% ipython --no-banner

In [1]: import numpy as np

In [2]: import numpy.linalg as la

In [3]: np.set_printoptions(precision=3, suppress=True, linewidth=120)

In [4]: rnd = lambda a: np.round(a, 3) + 0

In [5]: M2 = np.array([[-5, 4], [-3, -4], [-5, -2], [1, -1], [-2, -2]])

In [6]: J = np.block([[np.zeros((5, 5)), M2], [M2.T, np.zeros((2, 2))]])

In [7]: J
Out[7]: 
array([[ 0.,  0.,  0.,  0.,  0., -5.,  4.],
       [ 0.,  0.,  0.,  0.,  0., -3., -4.],
       [ 0.,  0.,  0.,  0.,  0., -5., -2.],
       [ 0.,  0.,  0.,  0.,  0.,  1., -1.],
       [ 0.,  0.,  0.,  0.,  0., -2., -2.],
       [-5., -3., -5.,  1., -2.,  0.,  0.],
       [ 4., -4., -2., -1., -2.,  0.,  0.]])

In [8]: # null space of dimension 3

In [9]: la.lstsq(J[:-1].T, J[-1])[2]
Out[9]: np.int32(3)

In [10]: np.abs(np.diag(la.qr(J)[1])) > 1e-9
Out[10]: array([ True,  True, False, False, False,  True,  True])

In [11]: rnd(J @ la.pinv(J) @ J)
Out[11]: 
array([[ 0.,  0.,  0.,  0.,  0., -5.,  4.],
       [ 0.,  0.,  0.,  0.,  0., -3., -4.],
       [ 0.,  0.,  0.,  0.,  0., -5., -2.],
       [ 0.,  0.,  0.,  0.,  0.,  1., -1.],
       [ 0.,  0.,  0.,  0.,  0., -2., -2.],
       [-5., -3., -5.,  1., -2.,  0.,  0.],
       [ 4., -4., -2., -1., -2.,  0.,  0.]])

In [12]: np.allclose(J[:-1].T @ la.lstsq(J[:-1].T, J[-1])[0], J[-1])
Out[12]: False

In [13]: rnd(la.eigvalsh(J).min())
Out[13]: np.float64(-8.065)

In [14]: K = np.loadtxt("layer17.csv", delimiter=",")

In [15]: K
Out[15]: 
array([[ 3.169, -1.932,  3.157,  1.988, -2.024,  1.262],
       [-6.218,  3.627, -6.157, -3.637,  3.504, -2.449],
       [-4.496,  2.663, -4.686, -2.662,  2.661, -1.872],
       [-3.314,  1.969, -3.301, -2.082,  2.002, -1.536],
       [-5.896,  3.26 , -5.874, -3.445,  3.539, -2.291],
       [ 6.189, -3.781,  6.167,  3.549, -3.756,  2.47 ],
       [ 0.052,  0.134, -0.114,  0.017,  0.038, -0.151],
       [ 0.56 , -0.469,  0.747,  0.338, -0.412,  0.33 ],
       [-2.018,  1.16 , -2.045, -1.2  ,  0.993, -0.685],
       [11.419, -6.937, 11.569,  6.828, -6.815,  4.609],
       [ 5.311, -3.194,  5.263,  3.078, -3.326,  2.323],
       [-3.572,  2.025, -3.414, -2.182,  2.15 , -1.463],
       [ 3.011, -1.894,  2.965,  1.918, -1.842,  1.266],
       [-4.021,  2.401, -3.953, -2.26 ,  2.39 , -1.614],
       [-7.82 ,  4.637, -7.794, -4.6  ,  4.406, -3.162],
       [ 2.761, -1.566,  2.771,  1.571, -1.568,  1.095],
       [-2.921,  1.819, -3.086, -1.638,  1.684, -1.145],
       [ 0.637, -0.392,  0.695,  0.344, -0.409,  0.319],
       [-3.536,  2.219, -3.546, -2.271,  2.332, -1.48 ],
       [ 2.825, -1.609,  2.864,  1.838, -1.727,  1.092],
       [-2.253,  1.236, -2.234, -1.265,  1.168, -1.08 ],
       [ 1.848, -1.004,  1.907,  1.077, -1.047,  0.799],
       [-4.365,  2.592, -4.587, -2.576,  2.782, -1.764],
       [-2.144,  1.316, -2.135, -1.436,  1.21 , -0.911],
       [ 1.025, -0.634,  0.893,  0.33 , -0.426,  0.379],
       [ 1.229, -0.794,  1.235,  0.816, -0.531,  0.448],
       [ 0.967, -0.553,  0.974,  0.659, -0.463,  0.587],
       [-1.506,  1.057, -1.53 , -0.853,  1.096, -0.595],
       [-5.882,  3.414, -5.745, -3.379,  3.501, -2.305],
       [ 1.192, -0.752,  1.088,  0.793, -0.707,  0.511],
       [-1.42 ,  0.762, -1.298, -0.694,  0.668, -0.541],
       [-1.697,  0.913, -1.514, -0.881,  1.026, -0.724],
       [-3.951,  2.447, -3.742, -2.431,  2.404, -1.603]])

In [16]: left, sigma, Vt = la.svd(K)

In [17]: print(rnd(sigma))
[41.971  0.655  0.538  0.463  0.437  0.419]

In [18]: M2 = left[:, :1] @ np.diag(sigma[:1]) @ Vt[:1]

In [19]: print(la.matrix_rank(K, rtol=0.05))
1

In [20]: rnd(la.norm(K - M2, 2)), rnd(sigma[1])
Out[20]: (np.float64(0.655), np.float64(0.655))
